>>> import numpy as np
>>> np.set_printoptions(precision=1, suppress=True, linewidth=160, sign=" ")
>>> M2 = np.array([[2, -5], [4, -2]])
>>> arr = np.kron(np.eye(2, dtype=int), M2)
>>> print(arr)
[[ 2 -5  0  0]
 [ 4 -2  0  0]
 [ 0  0  2 -5]
 [ 0  0  4 -2]]
>>> print(arr.reshape(-1, 2))
[[ 2 -5]
 [ 0  0]
 [ 4 -2]
 [ 0  0]
 [ 0  0]
 [ 2 -5]
 [ 0  0]
 [ 4 -2]]
>>> print(arr.reshape(2, -1))
[[ 2 -5  0  0  4 -2  0  0]
 [ 0  0  2 -5  0  0  4 -2]]
>>> T = arr.reshape(4, 2, -1)
>>> print(np.swapaxes(T, 1, 2)[2])
[[ 0  2]
 [ 0 -5]]
>>> print(T.transpose(1, 0, 2))
[[[ 2 -5]
  [ 4 -2]
  [ 0  0]
  [ 0  0]]

 [[ 0  0]
  [ 0  0]
  [ 2 -5]
  [ 4 -2]]]
>>> print(np.einsum("ihd,jhd->hij", T, T).shape)
(2, 4, 4)
>>> Q, V = np.linalg.qr(arr[:, :2])[0], np.linalg.qr(arr[:, 2:])[0]
>>> s = np.linalg.svd(Q.T @ V, compute_uv=False)
>>> print(round(float(np.linalg.norm(Q @ Q.T - V @ V.T, 2)), 1))
1.0
>>> m1 = np.load("data.npy")
>>> print(m1)
[[ 4. -1.  0.]
 [ 2.  1.  0.]
 [ 2. -1.  2.]]
>>> x = np.array([1, 0, 2])
>>> target = m1 @ x
>>> coef, lr = np.zeros(3), 1 / np.linalg.norm(m1, 2) ** 2
>>> for i in range(8):
...     coef -= lr * m1.T @ (m1 @ coef - target)
...     if i % 2 == 0: print(i, round(np.linalg.norm(m1 @ coef - target), 1))
... 
0 2.6
2 2.0
4 1.6
6 1.2
>>> print(coef)
[ 1.1 -0.4  1.3]
>>> print(np.allclose(m1 @ m1.T, m1.T @ m1))
False
>>> print((m1 - m1.T) / 2)
[[ 0.  -1.5 -1. ]
 [ 1.5  0.   0.5]
 [ 1.  -0.5  0. ]]
>>> print(m1 @ m1)
[[14. -5.  0.]
 [10. -1.  0.]
 [10. -5.  4.]]
>>> print(np.linalg.matrix_power(m1, 3))
[[ 46. -19.   0.]
 [ 38. -11.   0.]
 [ 38. -19.   8.]]
>>> print(np.round(np.linalg.det(m1), 1))
12.0
>>> print(np.trace(m1))
7.0
>>> np.linalg.determinant(m1)
Traceback (most recent call last):
  File "<python-input-27>", line 1, in <module>
    np.linalg.determinant(m1)
    ^^^^^^^^^^^^^^^^^^^^^
AttributeError: module 'numpy.linalg' has no attribute 'determinant'
>>> X = np.load("mat.npy")
>>> print(X.round(1) + 0)
[[ 0.2  2.7 -9.2 -4.4  2.9 -5.5 -8.  -7.6]
 [-0.8  1.4 -4.1 -2.4  1.4 -4.4 -4.8 -5.6]
 [-1.1  0.9 -2.7 -1.9  0.9 -3.9 -3.8 -4.8]
 [-1.3  0.2 -1.1 -1.3  0.2 -3.1 -2.4 -3.7]
 [-1.3  0.  -0.7 -1.2  0.1 -2.8 -2.  -3.3]
 [-0.9 -0.5  0.  -0.6 -0.3 -1.2 -0.6 -1.4]
 [ 0.1  0.   0.   0.   0.   0.1  0.   0.1]
 [ 0.5  0.4  0.   0.4  0.3  0.4  0.2  0.6]
 [ 1.4  1.3  0.3  1.2  0.8  1.1  0.6  1.5]
 [ 2.8  2.9  1.1  2.9  1.8  2.   1.3  2.9]
 [ 2.9  3.   1.2  3.   1.8  2.1  1.3  3. ]
 [ 4.7  5.4  3.2  5.7  3.2  3.   2.3  4.7]
 [ 5.4  6.6  4.3  7.   3.8  3.3  2.8  5.5]
 [ 8.9 12.1 10.9 14.   6.5  4.7  5.6  8.9]
 [11.3 16.4 17.1 19.8  8.5  5.5  8.1 11.5]
 [12.8 19.3 21.7 23.9  9.8  6.   9.9 13.2]
 [16.1 25.7 32.5 33.2 12.6  7.  14.1 17. ]]
>>> U, s, Vh = np.linalg.svd(X)
>>> V = Vh[:(s > 1e-8).sum()]
>>> rng = np.random.default_rng(8599)
>>> x = X[8] + 3 * X[9] + rng.integers(2) * np.eye(8)[5]
>>> print(x)
[  9.7  10.    3.7  10.    6.1   8.2   4.4  10.2]
>>> print(round(float(np.linalg.norm(x - V.T @ V @ x)), 1))
0.8
>>> print(np.round(V.T @ V, 1) + 0)
[[ 0.3  0.3 -0.2  0.1  0.2  0.1  0.   0.2]
 [ 0.3  0.5  0.   0.3  0.3 -0.1 -0.1  0. ]
 [-0.2  0.   0.7  0.3 -0.1 -0.1  0.2  0. ]
 [ 0.1  0.3  0.3  0.3  0.1  0.   0.1  0.1]
 [ 0.2  0.3 -0.1  0.1  0.2  0.  -0.1  0. ]
 [ 0.1 -0.1 -0.1  0.   0.   0.4  0.2  0.4]
 [ 0.  -0.1  0.2  0.1 -0.1  0.2  0.2  0.2]
 [ 0.2  0.   0.   0.1  0.   0.4  0.2  0.4]]
>>> U, s, Vh = np.linalg.svd(X)
>>> print(np.argmax(s[:-1] / (s[1:] + 1e-6)) + 1)
3
>>> M2 = U[:, :3] @ np.diag(s[:3]) @ Vh[:3]
>>> print(np.round(np.linalg.norm(X - M2, 2), 1), round(float(s[3]), 1))
0.0 0.0
>>> print(np.linalg.matrix_rank(M2))
3
>>> print(round(np.linalg.norm(X - M2) / np.linalg.norm(X), 1))
0.0
>>> print(M2.round(1) + 0)
[[ 0.2  2.7 -9.2 -4.4  2.9 -5.5 -8.  -7.6]
 [-0.8  1.4 -4.1 -2.4  1.4 -4.4 -4.8 -5.6]
 [-1.1  0.9 -2.7 -1.9  0.9 -3.9 -3.8 -4.8]
 [-1.3  0.2 -1.1 -1.3  0.2 -3.1 -2.4 -3.7]
 [-1.3  0.  -0.7 -1.2  0.1 -2.8 -2.  -3.3]
 [-0.9 -0.5  0.  -0.6 -0.3 -1.2 -0.6 -1.4]
 [ 0.1  0.   0.   0.   0.   0.1  0.   0.1]
 [ 0.5  0.4  0.   0.4  0.3  0.4  0.2  0.6]
 [ 1.4  1.3  0.3  1.2  0.8  1.1  0.6  1.5]
 [ 2.8  2.9  1.1  2.9  1.8  2.   1.3  2.9]
 [ 2.9  3.   1.2  3.   1.8  2.1  1.3  3. ]
 [ 4.7  5.4  3.2  5.7  3.2  3.   2.3  4.7]
 [ 5.4  6.6  4.3  7.   3.8  3.3  2.8  5.5]
 [ 8.9 12.1 10.9 14.   6.5  4.7  5.6  8.9]
 [11.3 16.4 17.1 19.8  8.5  5.5  8.1 11.5]
 [12.8 19.3 21.7 23.9  9.8  6.   9.9 13.2]
 [16.1 25.7 32.5 33.2 12.6  7.  14.1 17. ]]
>>> J = np.eye(10, dtype=int)[rng.permutation(10)]
>>> print(J)
[[ 0  0  0  0  0  0  0  0  0  1]
 [ 0  0  0  0  0  0  1  0  0  0]
 [ 0  0  0  0  1  0  0  0  0  0]
 [ 0  1  0  0  0  0  0  0  0  0]
 [ 0  0  1  0  0  0  0  0  0  0]
 [ 0  0  0  0  0  1  0  0  0  0]
 [ 0  0  0  0  0  0  0  1  0  0]
 [ 0  0  0  1  0  0  0  0  0  0]
 [ 1  0  0  0  0  0  0  0  0  0]
 [ 0  0  0  0  0  0  0  0  1  0]]
>>> print((J != 0).astype(int))
[[ 0  0  0  0  0  0  0  0  0  1]
 [ 0  0  0  0  0  0  1  0  0  0]
 [ 0  0  0  0  1  0  0  0  0  0]
 [ 0  1  0  0  0  0  0  0  0  0]
 [ 0  0  1  0  0  0  0  0  0  0]
 [ 0  0  0  0  0  1  0  0  0  0]
 [ 0  0  0  0  0  0  0  1  0  0]
 [ 0  0  0  1  0  0  0  0  0  0]
 [ 1  0  0  0  0  0  0  0  0  0]
 [ 0  0  0  0  0  0  0  0  1  0]]
>>> print(np.round(np.sort(np.linalg.eigvals(J).real), 1) + 0)
[-1.  -1.  -0.5 -0.5  0.   0.   1.   1.   1.   1. ]
>>> print(np.round(np.linalg.det(J), 1))
1.0
>>> print((np.linalg.matrix_power((J != 0) + (J.T != 0) + np.eye(10), 10) > 0).astype(int))
[[ 1  0  0  0  0  0  0  0  1  1]
 [ 0  1  0  1  0  0  1  1  0  0]
 [ 0  0  1  0  1  0  0  0  0  0]
 [ 0  1  0  1  0  0  1  1  0  0]
 [ 0  0  1  0  1  0  0  0  0  0]
 [ 0  0  0  0  0  1  0  0  0  0]
 [ 0  1  0  1  0  0  1  1  0  0]
 [ 0  1  0  1  0  0  1  1  0  0]
 [ 1  0  0  0  0  0  0  0  1  1]
 [ 1  0  0  0  0  0  0  0  1  1]]
>>> feats = np.load("m.npy")
>>> print(feats)
[[ 5  1  4]
 [ 4  5  1]
 [ 1  4  5]]
>>> M2 = np.array([[-1, -2, 2], [-2, -2, 1]])
>>> W2 = np.kron(M2, feats)
>>> print(W2)
[[ -5  -1  -4 -10  -2  -8  10   2   8]
 [ -4  -5  -1  -8 -10  -2   8  10   2]
 [ -1  -4  -5  -2  -8 -10   2   8  10]
 [-10  -2  -8 -10  -2  -8   5   1   4]
 [ -8 -10  -2  -8 -10  -2   4   5   1]
 [ -2  -8 -10  -2  -8 -10   1   4   5]]
>>> P = np.triu(np.array([[3, 1, 3], [3, 3, 0], [1, 2, 1]]), 1) + np.eye(3)
>>> M2 = P @ feats @ np.linalg.inv(P)
>>> print(P @ feats - feats @ P)
[[  7.  12.   1.]
 [  0.  -4. -12.]
 [  0.  -1.  -3.]]
>>> T = np.stack([feats, -1 * feats, feats[::-1]])
>>> print(T.shape)
(3, 3, 3)
>>> print((T @ feats.T).shape)
(3, 3, 3)
>>> print(np.einsum("bij,cij->bc", T, T))
[[ 126 -126  100]
 [-126  126 -100]
 [ 100 -100  126]]
>>> print(T.sum(axis=0))
[[ 1  4  5]
 [ 4  5  1]
 [ 5  1  4]]
>>> print(np.linalg.matrix_rank(T))
[ 3  3  3]
